$ ipython --no-banner

In [1]: import numpy as np

In [2]: import numpy.linalg as la

In [3]: np.set_printoptions(precision=3, suppress=True, linewidth=160)

In [4]: W0 = np.load("block0.npy")

In [5]: W0
Out[5]: 
array([[ 0,  5,  1,  3,  2],
       [ 4,  8,  1,  3,  5],
       [ 9, 13,  1,  7,  6],
       [14, 14,  6, 11,  7],
       [18, 17,  7, 15, 12],
       [19, 21,  8, 17, 12],
       [23, 21, 10, 17, 14],
       [23, 23, 10, 22, 19],
       [28, 25, 12, 27, 23],
       [32, 30, 13, 28, 23],
       [33, 35, 15, 32, 26],
       [34, 35, 15, 35, 29]])

In [6]: Xs = W0 - W0.mean(axis=0)

In [7]: evecs = la.svd(Xs)[2][:1]

In [8]: A2 = Xs - Xs @ evecs.T @ evecs

In [9]: print(round(la.norm(A2) / la.norm(Xs), 3))
0.13

In [10]: (Xs @ evecs.T).std(axis=0)
Out[10]: array([20.155])

In [11]: print(np.cov(Xs @ evecs.T, rowvar=False))
443.15079832253286

In [12]: C2 = np.cov(W0, rowvar=False)

In [13]: print(np.argwhere(np.triu(np.abs(np.corrcoef(W0.T)) > 0.8, 1)))
[[0 1]
 [0 2]
 [0 3]
 [0 4]
 [1 2]
 [1 3]
 [1 4]
 [2 3]
 [2 4]
 [3 4]]

In [14]: C2.shape
Out[14]: (5, 5)

In [15]: print(np.argsort(-W0.std(axis=0).round(6), kind="stable"))
[0 3 1 4 2]

In [16]: D = la.norm(W0[:, None] - W0[None], axis=-1)

In [17]: la.norm(W0, axis=1)
Out[17]: array([ 6.245, 10.724, 18.33 , 24.454, 32.109, 36.042, 39.433, 44.755, 53.019, 58.361, 65.108, 68.352])

In [18]: print(D[7])
[39.799 34.986 27.767 21.048 12.961  9.899  7.348  0.     8.602 13.82  20.445 23.643]

In [19]: np.unravel_index(D.round(6).argmax(), D.shape)
Out[19]: (np.int64(0), np.int64(11))

In [20]: np.flatnonzero(D[7] < D.mean() / 2)
Out[20]: array([5, 6, 7, 8])

In [21]: m1 = np.load("mat.npy")

In [22]: m1
Out[22]: 
array([[ 0,  2,  1, -1,  0],
       [ 0,  4,  2, -1,  0],
       [ 1,  5,  0, -2,  1],
       [ 2,  7, -1, -4,  3],
       [ 4,  5,  0, -3,  4],
       [ 2,  5, -1, -5,  2],
       [ 4,  6, -3, -5,  2],
       [ 4,  7, -1, -7,  4],
       [ 5,  6,  0, -6,  6],
       [ 4,  7,  2, -5,  4],
       [ 2,  7,  0, -4,  6],
       [ 4,  6, -1, -6,  7],
       [ 5,  5, -3, -6,  7],
       [ 6,  6, -3, -7,  7],
       [ 7,  4, -3, -6,  8],
       [ 9,  3, -5, -5,  7],
       [ 9,  5, -4, -7,  6],
       [11,  6, -6, -8,  4],
       [13,  8, -5, -9,  3],
       [13,  9, -4, -7,  3],
       [14,  7, -6, -6,  2],
       [14,  6, -4, -5,  2],
       [16,  6, -2, -3,  3],
       [15,  7, -2, -4,  3],
       [14,  5, -4, -2,  1],
       [12,  6, -2, -4,  0],
       [12,  7,  0, -2,  1]])

In [23]: Xs = (m1 - m1.mean(axis=0)) / m1.std(axis=0)

In [24]: np.argwhere(np.abs(Xs) > 2)
Out[24]: 
array([[ 0,  1],
       [18,  3],
       [19,  1]])

In [25]: c = la.lstsq(np.delete(Xs, 4, axis=1), Xs[:, 4])[0]

In [26]: c
Out[26]: array([ 0.042, -0.411,  0.322, -0.944])

In [27]: q, evecs = la.qr(m1[:, :1])[0], la.qr(m1[:, 1:])[0]

In [28]: sig = la.svd(q.T @ evecs, compute_uv=False)

In [29]: np.degrees(np.arccos(sig.clip(0, 1)))
Out[29]: array([18.985])

In [30]: (sig > 0.9).sum()
Out[30]: np.int64(1)

In [31]: E = np.array([[-1, 1, -1, 2, 2, -2, 2, 0, 1, 2],
    ...:     [-1, -2, 1, 1, 2, -2, 1, -2, 2, -2],
    ...:     [-1, 2, -2, 0, 1, 1, 1, -1, 2, 1],
    ...:     [-1, 0, 2, 0, 2, 2, -1, 1, -1, 0],
    ...:     [-5, -7, 3, 6, 10, -10, 6, -8, 9, -6]])

In [32]: U, sig, Vh = la.svd(E)

In [33]: print(sig.round(3) + 0)
[23.86   5.453  3.824  2.888  0.   ]

In [34]: A2 = U[:, :4] @ np.diag(sig[:4]) @ Vh[:4]

In [35]: print(np.round(np.abs(E - A2).max(), 3))
0.0

In [36]: print(la.matrix_rank(A2))
4

In [37]: A2.round(3) + 0
Out[37]: 
array([[ -1.,   1.,  -1.,   2.,   2.,  -2.,   2.,   0.,   1.,   2.],
       [ -1.,  -2.,   1.,   1.,   2.,  -2.,   1.,  -2.,   2.,  -2.],
       [ -1.,   2.,  -2.,   0.,   1.,   1.,   1.,  -1.,   2.,   1.],
       [ -1.,   0.,   2.,   0.,   2.,   2.,  -1.,   1.,  -1.,   0.],
       [ -5.,  -7.,   3.,   6.,  10., -10.,   6.,  -8.,   9.,  -6.]])

In [38]: F = np.loadtxt("layer19.csv", delimiter=",")

In [39]: F
Out[39]: 
array([[ 2.,  0.,  0.,  0.,  0.,  0.,  0.,  0.,  0.,  0.,  0.,  0.],
       [ 0.,  0.,  0.,  0.,  0.,  0.,  0.,  2.,  0.,  0.,  0.,  0.],
       [ 0.,  0.,  0., -1.,  0.,  0.,  0.,  0.,  0.,  0.,  0.,  0.],
       [ 0.,  0.,  0.,  0.,  0.,  0.,  0.,  0.,  0.,  0.,  1.,  0.],
       [ 0.,  0.,  0.,  0.,  0.,  0.,  0.,  0., -1.,  0.,  0.,  0.],
       [ 0.,  0.,  0.,  0.,  0.,  0.,  0.,  0.,  0., -2.,  0.,  0.],
       [ 0.,  0.,  0.,  0.,  0.,  1.,  0.,  0.,  0.,  0.,  0.,  0.],
       [ 0.,  0.,  0.,  0.,  1.,  0.,  0.,  0.,  0.,  0.,  0.,  0.],
       [ 0.,  0.,  0.,  0.,  0.,  0.,  0.,  0.,  0.,  0.,  0., -2.],
       [ 0., -1.,  0.,  0.,  0.,  0.,  0.,  0.,  0.,  0.,  0.,  0.],
       [ 0.,  0.,  0.,  0.,  0.,  0.,  0.,  0.,  0.,  0.,  0.,  0.],
       [ 0.,  0.,  0.,  0.,  0.,  0.,  2.,  0.,  0.,  0.,  0.,  0.]])

In [40]: F @ F
Out[40]: 
array([[ 4.,  0.,  0.,  0.,  0.,  0.,  0.,  0.,  0.,  0.,  0.,  0.],
       [ 0.,  0.,  0.,  0.,  2.,  0.,  0.,  0.,  0.,  0.,  0.,  0.],
       [ 0.,  0.,  0.,  0.,  0.,  0.,  0.,  0.,  0.,  0., -1.,  0.],
       [ 0.,  0.,  0.,  0.,  0.,  0.,  0.,  0.,  0.,  0.,  0.,  0.],
       [ 0.,  0.,  0.,  0.,  0.,  0.,  0.,  0.,  0.,  0.,  0.,  2.],
       [ 0.,  2.,  0.,  0.,  0.,  0.,  0.,  0.,  0.,  0.,  0.,  0.],
       [ 0.,  0.,  0.,  0.,  0.,  0.,  0.,  0.,  0., -2.,  0.,  0.],
       [ 0.,  0.,  0.,  0.,  0.,  0.,  0.,  0., -1.,  0.,  0.,  0.],
       [ 0.,  0.,  0.,  0.,  0.,  0., -4.,  0.,  0.,  0.,  0.,  0.],
       [ 0.,  0.,  0.,  0.,  0.,  0.,  0., -2.,  0.,  0.,  0.,  0.],
       [ 0.,  0.,  0.,  0.,  0.,  0.,  0.,  0.,  0.,  0.,  0.,  0.],
       [ 0.,  0.,  0.,  0.,  0.,  2.,  0.,  0.,  0.,  0.,  0.,  0.]])

In [41]: (F + F.T) / 2
Out[41]: 
array([[ 2. ,  0. ,  0. ,  0. ,  0. ,  0. ,  0. ,  0. ,  0. ,  0. ,  0. ,  0. ],
       [ 0. ,  0. ,  0. ,  0. ,  0. ,  0. ,  0. ,  1. ,  0. , -0.5,  0. ,  0. ],
       [ 0. ,  0. ,  0. , -0.5,  0. ,  0. ,  0. ,  0. ,  0. ,  0. ,  0. ,  0. ],
       [ 0. ,  0. , -0.5,  0. ,  0. ,  0. ,  0. ,  0. ,  0. ,  0. ,  0.5,  0. ],
       [ 0. ,  0. ,  0. ,  0. ,  0. ,  0. ,  0. ,  0.5, -0.5,  0. ,  0. ,  0. ],
       [ 0. ,  0. ,  0. ,  0. ,  0. ,  0. ,  0.5,  0. ,  0. , -1. ,  0. ,  0. ],
       [ 0. ,  0. ,  0. ,  0. ,  0. ,  0.5,  0. ,  0. ,  0. ,  0. ,  0. ,  1. ],
       [ 0. ,  1. ,  0. ,  0. ,  0.5,  0. ,  0. ,  0. ,  0. ,  0. ,  0. ,  0. ],
       [ 0. ,  0. ,  0. ,  0. , -0.5,  0. ,  0. ,  0. ,  0. ,  0. ,  0. , -1. ],
       [ 0. , -0.5,  0. ,  0. ,  0. , -1. ,  0. ,  0. ,  0. ,  0. ,  0. ,  0. ],
       [ 0. ,  0. ,  0. ,  0.5,  0. ,  0. ,  0. ,  0. ,  0. ,  0. ,  0. ,  0. ],
       [ 0. ,  0. ,  0. ,  0. ,  0. ,  0. ,  1. ,  0. , -1. ,  0. ,  0. ,  0. ]])

In [42]: print(np.round(np.abs(la.eigvals(F)).max(), 3))
2.0

In [43]: np.trace(F)
Out[43]: np.float64(2.0)

In [44]: print(np.allclose(F, F.T))
False

In [45]: U, sig, Vh = la.svd(F)

In [46]: evecs = Vh[:(sig > 1e-8).sum()]

In [47]: rng = np.random.default_rng(30)

In [48]: x0 = F[10] + 5 * F[7] + rng.integers(2) * np.eye(12)[11]

In [49]: x0
Out[49]: array([0., 0., 0., 0., 5., 0., 0., 0., 0., 0., 0., 0.])

In [50]: np.round(la.norm(x0 - evecs.T @ evecs @ x0), 3)
Out[50]: np.float64(0.0)

In [51]: print(np.diag(evecs.T @ evecs))
[1. 1. 0. 1. 1. 1. 1. 1. 1. 1. 1. 1.]

In [52]: print(la.matrix_rank(np.vstack([F, x0])))
11

In [53]: la.matrix_rank(F, rtol=0.1)
Out[53]: np.int64(11)

In [54]: [round(float(x), 3) for x in la.svd(F, compute_uv=False)[:3]]
Out[54]: [2.0, 2.0, 2.0]

In [55]: la.cond(F) > 100
Out[55]: np.True_

In [56]: print(np.argsort(-la.norm(F, axis=0).round(6), kind="stable")[:3])
[0 6 7]

In [57]: t = np.radians(72)

In [58]: Rm = np.eye(12)

In [59]: Rm[3, 3] = Rm[1, 1] = np.cos(t)

In [60]: Rm[3, 1], Rm[1, 3] = -np.sin(t), np.sin(t)

In [61]: Rm
Out[61]: 
array([[ 1.   ,  0.   ,  0.   ,  0.   ,  0.   ,  0.   ,  0.   ,  0.   ,  0.   ,  0.   ,  0.   ,  0.   ],
       [ 0.   ,  0.309,  0.   ,  0.951,  0.   ,  0.   ,  0.   ,  0.   ,  0.   ,  0.   ,  0.   ,  0.   ],
       [ 0.   ,  0.   ,  1.   ,  0.   ,  0.   ,  0.   ,  0.   ,  0.   ,  0.   ,  0.   ,  0.   ,  0.   ],
       [ 0.   , -0.951,  0.   ,  0.309,  0.   ,  0.   ,  0.   ,  0.   ,  0.   ,  0.   ,  0.   ,  0.   ],
       [ 0.   ,  0.   ,  0.   ,  0.   ,  1.   ,  0.   ,  0.   ,  0.   ,  0.   ,  0.   ,  0.   ,  0.   ],
       [ 0.   ,  0.   ,  0.   ,  0.   ,  0.   ,  1.   ,  0.   ,  0.   ,  0.   ,  0.   ,  0.   ,  0.   ],
       [ 0.   ,  0.   ,  0.   ,  0.   ,  0.   ,  0.   ,  1.   ,  0.   ,  0.   ,  0.   ,  0.   ,  0.   ],
       [ 0.   ,  0.   ,  0.   ,  0.   ,  0.   ,  0.   ,  0.   ,  1.   ,  0.   ,  0.   ,  0.   ,  0.   ],
       [ 0.   ,  0.   ,  0.   ,  0.   ,  0.   ,  0.   ,  0.   ,  0.   ,  1.   ,  0.   ,  0.   ,  0.   ],
       [ 0.   ,  0.   ,  0.   ,  0.   ,  0.   ,  0.   ,  0.   ,  0.   ,  0.   ,  1.   ,  0.   ,  0.   ],
       [ 0.   ,  0.   ,  0.   ,  0.   ,  0.   ,  0.   ,  0.   ,  0.   ,  0.   ,  0.   ,  1.   ,  0.   ],
       [ 0.   ,  0.   ,  0.   ,  0.   ,  0.   ,  0.   ,  0.   ,  0.   ,  0.   ,  0.   ,  0.   ,  1.   ]])

In [62]: A2 = F @ Rm.T

In [63]: round(la.det(Rm), 3), round(np.trace(Rm), 3)
Out[63]: (np.float64(1.0), np.float64(10.618))

In [64]: print(A2)
[[ 2.     0.     0.     0.     0.     0.     0.     0.     0.     0.     0.     0.   ]
 [ 0.     0.     0.     0.     0.     0.     0.     2.     0.     0.     0.     0.   ]
 [ 0.    -0.951  0.    -0.309  0.     0.     0.     0.     0.     0.     0.     0.   ]
 [ 0.     0.     0.     0.     0.     0.     0.     0.     0.     0.     1.     0.   ]
 [ 0.     0.     0.     0.     0.     0.     0.     0.    -1.     0.     0.     0.   ]
 [ 0.     0.     0.     0.     0.     0.     0.     0.     0.    -2.     0.     0.   ]
 [ 0.     0.     0.     0.     0.     1.     0.     0.     0.     0.     0.     0.   ]
 [ 0.     0.     0.     0.     1.     0.     0.     0.     0.     0.     0.     0.   ]
 [ 0.     0.     0.     0.     0.     0.     0.     0.     0.     0.     0.    -2.   ]
 [ 0.    -0.309  0.     0.951  0.     0.     0.     0.     0.     0.     0.     0.   ]
 [ 0.     0.     0.     0.     0.     0.     0.     0.     0.     0.     0.     0.   ]
 [ 0.     0.     0.     0.     0.     0.     2.     0.     0.     0.     0.     0.   ]]

In [65]: np.allclose(F @ F.T, A2 @ A2.T)
Out[65]: True
